% ipython --no-banner

In [1]: import numpy as np

In [2]: np.set_printoptions(precision=2, suppress=True, linewidth=120)

In [3]: K = np.arange(49).reshape(7, 7) + 5

In [4]: print(K)
[[ 5  6  7  8  9 10 11]
 [12 13 14 15 16 17 18]
 [19 20 21 22 23 24 25]
 [26 27 28 29 30 31 32]
 [33 34 35 36 37 38 39]
 [40 41 42 43 44 45 46]
 [47 48 49 50 51 52 53]]

In [5]: # null space of dimension 5

In [6]: print(np.abs(K).max())
53

In [7]: print(round(np.linalg.norm(K), 2))
225.85

In [8]: print(np.round(np.linalg.svd(K, compute_uv=False), 2) + 0)
[225.77   6.08   0.     0.     0.     0.     0.  ]

In [9]: Uu, sig, Vh = np.linalg.svd(K)

In [10]: print(sig.round(2) + 0)
[225.77   6.08   0.     0.     0.     0.     0.  ]

In [11]: print(np.argmax(sig[:-1] / (sig[1:] + 1e-6)) + 1)
2

In [12]: B = Uu[:, :2] @ np.diag(sig[:2]) @ Vh[:2]

In [13]: print(round(float(np.abs(K - B).max()), 2))
0.0

In [14]: print(np.round(np.linalg.norm(K - B, 2), 2), np.round(sig[2], 2))
0.0 0.0

In [15]: print(round(np.linalg.norm(K - B) / np.linalg.norm(K), 2))
0.0

In [16]: print(B)
[[ 5.  6.  7.  8.  9. 10. 11.]
 [12. 13. 14. 15. 16. 17. 18.]
 [19. 20. 21. 22. 23. 24. 25.]
 [26. 27. 28. 29. 30. 31. 32.]
 [33. 34. 35. 36. 37. 38. 39.]
 [40. 41. 42. 43. 44. 45. 46.]
 [47. 48. 49. 50. 51. 52. 53.]]

In [17]: Uu, sig, Vh = np.linalg.svd(K, full_matrices=False)

In [18]: print(Uu.shape, sig.shape, Vh.shape)
(7, 7) (7,) (7, 7)

In [19]: print(np.round(Uu.T @ Uu, 2) + 0)
[[1. 0. 0. 0. 0. 0. 0.]
 [0. 1. 0. 0. 0. 0. 0.]
 [0. 0. 1. 0. 0. 0. 0.]
 [0. 0. 0. 1. 0. 0. 0.]
 [0. 0. 0. 0. 1. 0. 0.]
 [0. 0. 0. 0. 0. 1. 0.]
 [0. 0. 0. 0. 0. 0. 1.]]

In [20]: print(np.abs(Uu[:, 0]).round(6).argmax())
6

In [21]: print(round(np.sqrt((sig ** 2).sum()), 2), round(float(np.linalg.norm(K)), 2))
225.85 225.85

In [22]: print(np.trace(K))
203

In [23]: print(np.round(np.sort(np.abs(np.linalg.eigvals(K))), 2) + 0)
[  0.     0.     0.     0.     0.     6.55 209.55]

In [24]: print(np.allclose(K @ K.T, K.T @ K))
False

In [25]: print(np.allclose(K, K.T))
False

In [26]: print((K - K.T) / 2)
[[  0.  -3.  -6.  -9. -12. -15. -18.]
 [  3.   0.  -3.  -6.  -9. -12. -15.]
 [  6.   3.   0.  -3.  -6.  -9. -12.]
 [  9.   6.   3.   0.  -3.  -6.  -9.]
 [ 12.   9.   6.   3.   0.  -3.  -6.]
 [ 15.  12.   9.   6.   3.   0.  -3.]
 [ 18.  15.  12.   9.   6.   3.   0.]]

In [27]: print(round(np.abs(np.linalg.eigvals(K)).max(), 2))
209.55

In [28]: F = np.load("a.npy")

In [29]: print(F)
[[-1.  1.  0.  0.  0.]
 [ 0. -1.  1.  0.  0.]
 [ 0.  0. -1.  1.  0.]
 [ 0.  0.  0. -1.  1.]
 [ 0.  0.  0.  0. -1.]]

In [30]: # triangular: eigenvalues sit on the diagonal

In [31]: B = np.array([[-3, -2, 0], [-3, 2, -1]])

In [32]: cent = np.kron(B, F)

In [33]: print(np.linalg.matrix_rank(cent))
10

In [34]: print(cent)
[[ 3. -3. -0. -0. -0.  2. -2. -0. -0. -0. -0.  0.  0.  0.  0.]
 [-0.  3. -3. -0. -0. -0.  2. -2. -0. -0.  0. -0.  0.  0.  0.]
 [-0. -0.  3. -3. -0. -0. -0.  2. -2. -0.  0.  0. -0.  0.  0.]
 [-0. -0. -0.  3. -3. -0. -0. -0.  2. -2.  0.  0.  0. -0.  0.]
 [-0. -0. -0. -0.  3. -0. -0. -0. -0.  2.  0.  0.  0.  0. -0.]
 [ 3. -3. -0. -0. -0. -2.  2.  0.  0.  0.  1. -1. -0. -0. -0.]
 [-0.  3. -3. -0. -0.  0. -2.  2.  0.  0. -0.  1. -1. -0. -0.]
 [-0. -0.  3. -3. -0.  0.  0. -2.  2.  0. -0. -0.  1. -1. -0.]
 [-0. -0. -0.  3. -3.  0.  0.  0. -2.  2. -0. -0. -0.  1. -1.]
 [-0. -0. -0. -0.  3.  0.  0.  0.  0. -2. -0. -0. -0. -0.  1.]]

In [35]: r0 = np.array([6, 0, 3, 3, 9]) + 0.5

In [36]: feats = np.outer(r0, r0) / (r0 @ r0)

In [37]: print(feats.round(2) + 0)
[[0.27 0.02 0.14 0.14 0.39]
 [0.02 0.   0.01 0.01 0.03]
 [0.14 0.01 0.08 0.08 0.21]
 [0.14 0.01 0.08 0.08 0.21]
 [0.39 0.03 0.21 0.21 0.57]]

In [38]: r0 = np.array([1, 0, 0])

In [39]: print(np.round(np.polyval(r0, feats[4]), 2) + 0)
[0.15 0.   0.04 0.04 0.33]

In [40]: print(np.correlate(feats[4], feats[1], "full"))
[0.01 0.01 0.01 0.01 0.03 0.01 0.01 0.01 0.01]

In [41]: rng = np.random.default_rng(662)

In [42]: lab = rng.permutation(5)

In [43]: print(lab)
[2 1 4 3 0]

In [44]: B = feats[lab][:, lab]

In [45]: print(np.allclose(B, feats))
False

In [46]: print(np.round(np.linalg.det(B), 2), round(float(np.linalg.det(feats[lab])), 2))
0.0 -0.0

In [47]: print(np.round(feats @ np.linalg.pinv(feats) @ feats, 2) + 0)
[[0.27 0.02 0.14 0.14 0.39]
 [0.02 0.   0.01 0.01 0.03]
 [0.14 0.01 0.08 0.08 0.21]
 [0.14 0.01 0.08 0.08 0.21]
 [0.39 0.03 0.21 0.21 0.57]]

In [48]: ang = np.radians(90)

In [49]: R = np.eye(5)

In [50]: R[4, 4] = R[3, 3] = np.cos(ang)

In [51]: R[4, 3], R[3, 4] = -np.sin(ang), np.sin(ang)

In [52]: print(R.round(2) + 0)
[[ 1.  0.  0.  0.  0.]
 [ 0.  1.  0.  0.  0.]
 [ 0.  0.  1.  0.  0.]
 [ 0.  0.  0.  0.  1.]
 [ 0.  0.  0. -1.  0.]]

In [53]: B = feats @ R.T

In [54]: print(np.allclose(feats @ feats.T, B @ B.T))
True

In [55]: print(np.abs(B - feats).max(axis=0))
[0.   0.   0.   0.36 0.79]

In [56]: print(B.round(2) + 0)
[[ 0.27  0.02  0.14  0.39 -0.14]
 [ 0.02  0.    0.01  0.03 -0.01]
 [ 0.14  0.01  0.08  0.21 -0.08]
 [ 0.14  0.01  0.08  0.21 -0.08]
 [ 0.39  0.03  0.21  0.57 -0.21]]

In [57]: rk = np.linalg.matrix_rank(feats)

In [58]: print(rk)
1

In [59]: N = np.linalg.svd(feats)[2][rk:].T

In [60]: print(N @ N.T)
[[ 0.73 -0.02 -0.14 -0.14 -0.39]
 [-0.02  1.   -0.01 -0.01 -0.03]
 [-0.14 -0.01  0.92 -0.08 -0.21]
 [-0.14 -0.01 -0.08  0.92 -0.21]
 [-0.39 -0.03 -0.21 -0.21  0.43]]

In [61]: print(np.linalg.matrix_rank(feats.T @ feats), np.linalg.matrix_rank(feats @ feats.T))
1 1

In [62]: print([int(np.linalg.matrix_rank(np.delete(feats, i, axis=0))) for i in range(5)])
[1, 1, 1, 1, 1]

In [63]: J = np.load("test6.npy")

In [64]: print(J)
[[ 0  0  0]
 [ 0  0  0]
 [ 7  7 -6]
 [ 0  0  0]
 [ 0  0  0]
 [ 5  0  4]
 [ 7  7 -6]
 [ 5  0  4]
 [ 0  0  0]
 [ 0  0  0]
 [ 0  0  0]
 [ 5  0  4]
 [ 0  0  0]
 [ 0  0  0]
 [ 5  0  4]
 [ 7  7 -6]
 [ 0  0  0]
 [ 0  0  0]
 [ 0  0  0]
 [ 7  7 -6]
 [ 0  0  0]
 [ 7  7 -6]
 [ 0  0  0]
 [ 8  4 -1]
 [ 7  7 -6]
 [ 5  0  4]
 [ 0  0  0]
 [ 0  0  0]]

In [65]: print([round(float(x), 2) for x in np.linalg.svd(J, compute_uv=False)[:3]])
[29.59, 14.64, 0.34]

In [66]: print(np.linalg.matrix_rank(J, rtol=0.1))
2

In [67]: print(np.abs(np.linalg.svd(J)[2][-1]))
[0.38 0.79 0.48]

In [68]: print(np.linalg.cond(J) > 100)
False

In [69]: print(np.argsort(-np.linalg.norm(J, axis=0).round(6), kind="stable")[:3])
[0 1 2]

In [70]: G = np.cov(J, rowvar=False)

In [71]: print(J.std(axis=0))
[3.17 2.89 3.2 ]

In [72]: print(G)
[[10.45  7.51 -4.24]
 [ 7.51  8.68 -8.45]
 [-4.24 -8.45 10.62]]

In [73]: print(G.shape)
(3, 3)

In [74]: print(np.argwhere(np.triu(np.abs(np.corrcoef(J.T)) > 0.8, 1)))
[[1 2]]

In [75]: print(np.corrcoef(J.T))
[[ 1.    0.79 -0.4 ]
 [ 0.79  1.   -0.88]
 [-0.4  -0.88  1.  ]]

In [76]: Xc = J - J.mean(axis=0)

In [77]: Uu, sig, Vh = np.linalg.svd(Xc, full_matrices=False)

In [78]: print(np.abs(Vh[-1]))
[0.37 0.79 0.48]

In [79]: print((np.sign(Uu[:, 0]) == np.sign(Uu[0, 0])).astype(int))
[1 1 0 1 1 1 0 1 1 1 1 1 1 1 1 0 1 1 1 0 1 0 1 0 0 1 1 1]

In [80]: print(np.round(sig ** 2 / (sig ** 2).sum(), 2) + 0)
[0.79 0.21 0.  ]

In [81]: print(np.round((sig ** 2).sum() ** 2 / (sig ** 4).sum(), 2))
1.5

In [82]: m1 = np.array([[-2.03, -10.03, -12.02],
    ...:     [-0.02, 0.01, -0.01],
    ...:     [3.01, 15.0, 17.99],
    ...:     [0.04, 0.0, -0.02],
    ...:     [2.02, 9.99, 12.02],
    ...:     [-1.0, -5.03, -5.98]])

In [83]: lab = rng.permutation(3)

In [84]: B = m1[:, lab] * rng.choice([-1, 1], 3)

In [85]: print(B)
[[-12.02  10.03   2.03]
 [ -0.01  -0.01   0.02]
 [ 17.99 -15.    -3.01]
 [ -0.02  -0.    -0.04]
 [ 12.02  -9.99  -2.02]
 [ -5.98   5.03   1.  ]]

In [86]: Uu, _, Vh = np.linalg.svd(m1.T @ B)

In [87]: print(np.round(Uu @ Vh, 2) + 0)
[[ 0.  0. -1.]
 [ 0. -1.  0.]
 [ 1.  0.  0.]]

In [88]: print(lab)
[2 1 0]

In [89]: P = m1 @ np.linalg.solve(m1.T @ m1, m1.T)

In [90]: print(round(float(np.trace(P)), 2))
3.0

In [91]: print(np.round(np.linalg.eigvalsh(P), 2) + 0)
[0. 0. 0. 1. 1. 1.]

In [92]: print(P @ m1[:, 0])
[-2.03 -0.02  3.01  0.04  2.02 -1.  ]

In [93]: lab = rng.permutation(7)

In [94]: print(lab)
[2 0 3 5 1 6 4]

In [95]: B = K[lab][:, lab]

In [96]: print(np.trace(B))
203

In [97]: print(np.allclose(B, K))
False

In [98]: print(np.round(np.sort(np.abs(np.linalg.eigvals(B))), 2) + 0)
[  0.     0.     0.     0.     0.     6.55 209.55]

In [99]: print(round(float(np.linalg.det(B)), 2), round(float(np.linalg.det(K[lab])), 2))
0.0 0.0

In [100]: B = np.array([[6, 1, 1, 0, 8, 0],
     ...:     [0, 7, 7, 2, 8, 3],
     ...:     [1, 0, 6, 2, 5, 9],
     ...:     [9, 6, 5, 1, 8, 0],
     ...:     [8, 7, 0, 5, 3, 7],
     ...:     [6, 7, 3, 7, 9, 7]])

In [101]: W0 = np.triu(B, 1)

In [102]: print(W0)
[[0 1 1 0 8 0]
 [0 0 7 2 8 3]
 [0 0 0 2 5 9]
 [0 0 0 0 8 0]
 [0 0 0 0 0 7]
 [0 0 0 0 0 0]]

In [103]: # triangular

In [104]: print(np.unique(W0.round(6), axis=0).shape)
(6, 6)

In [105]: x = np.array([7, 2, 0, 5, 2, 9])

In [106]: print(W0 @ np.ones(6))
[10. 20. 16.  8.  7.  0.]

In [107]: print(np.sign((W0 @ x).round(6)))
[1 1 1 1 1 0]

In [108]: print(W0 @ np.eye(6)[2])
[1. 7. 0. 0. 0. 0.]

In [109]: print(W0 @ (2 * x))
[ 36 106 202  32 126   0]

In [110]: print(np.argsort(-np.linalg.norm(K, axis=0).round(6), kind="stable")[:3])
[6 5 4]

In [111]: print(np.round(np.linalg.norm(K, 2) / np.linalg.norm(K), 2))
1.0

In [112]: x = np.array([0, 1, 0, 0, -1, -2])

In [113]: h = np.maximum(W0 @ x, 0)

In [114]: print(np.tanh(W0 @ x))
[-1. -1. -1. -1. -1.  0.]

In [115]: print(h)
[0 0 0 0 0 0]

In [116]: print(np.flatnonzero(h > 1e-9))
[]

In [117]: print(W0.T @ h)
[0 0 0 0 0 0]

In [118]: A = np.load("arr.npy")

In [119]: print(A)
[[-4 -4  1 -4  5]
 [-4 -2 -3 -6  6]
 [ 1 -3  6  1  6]
 [-4 -6  1 -2  2]
 [ 5  6  6  2  4]]

In [120]: print(np.all(np.linalg.eigvalsh(A) > 0))
False

In [121]: Uu, sig, Vh = np.linalg.svd(A)

In [122]: print(sig.round(2) + 0)
[15.47 12.24  6.7   1.47  0.  ]

In [123]: B = Uu[:, :4] @ np.diag(sig[:4]) @ Vh[:4]

In [124]: print(np.linalg.matrix_rank(A, rtol=0.05))
4

In [125]: print(round(float(np.linalg.norm(A - B) / np.linalg.norm(A)), 2))
0.0

In [126]: lab = rng.permutation(5)

In [127]: print(lab)
[2 1 0 3 4]

In [128]: B = F[lab][:, lab]

In [129]: print(np.sort(np.abs(np.linalg.eigvals(B))))
[1. 1. 1. 1. 1.]

In [130]: print(round(np.linalg.det(B), 2), round(np.linalg.det(F[lab]), 2))
-1.0 1.0

In [131]: X = np.load("run12.npy")

In [132]: print(X)
[[ 0  2 -2 -1  0]
 [ 0  0  0 -1 -2]
 [ 0  0  0  0 -1]
 [ 0  0  0  0  0]
 [ 0  0  0  0  0]]

In [133]: x = np.array([3, 0, 2, 0, 3])

In [134]: h = np.maximum(X @ x, 0)

In [135]: print(h)
[0 0 0 0 0]

In [136]: print(np.maximum(X @ x, 0) - np.maximum(-X @ x, 0))
[-4 -6 -3  0  0]

In [137]: print(np.maximum(X @ (3 * x), 0))
[0 0 0 0 0]
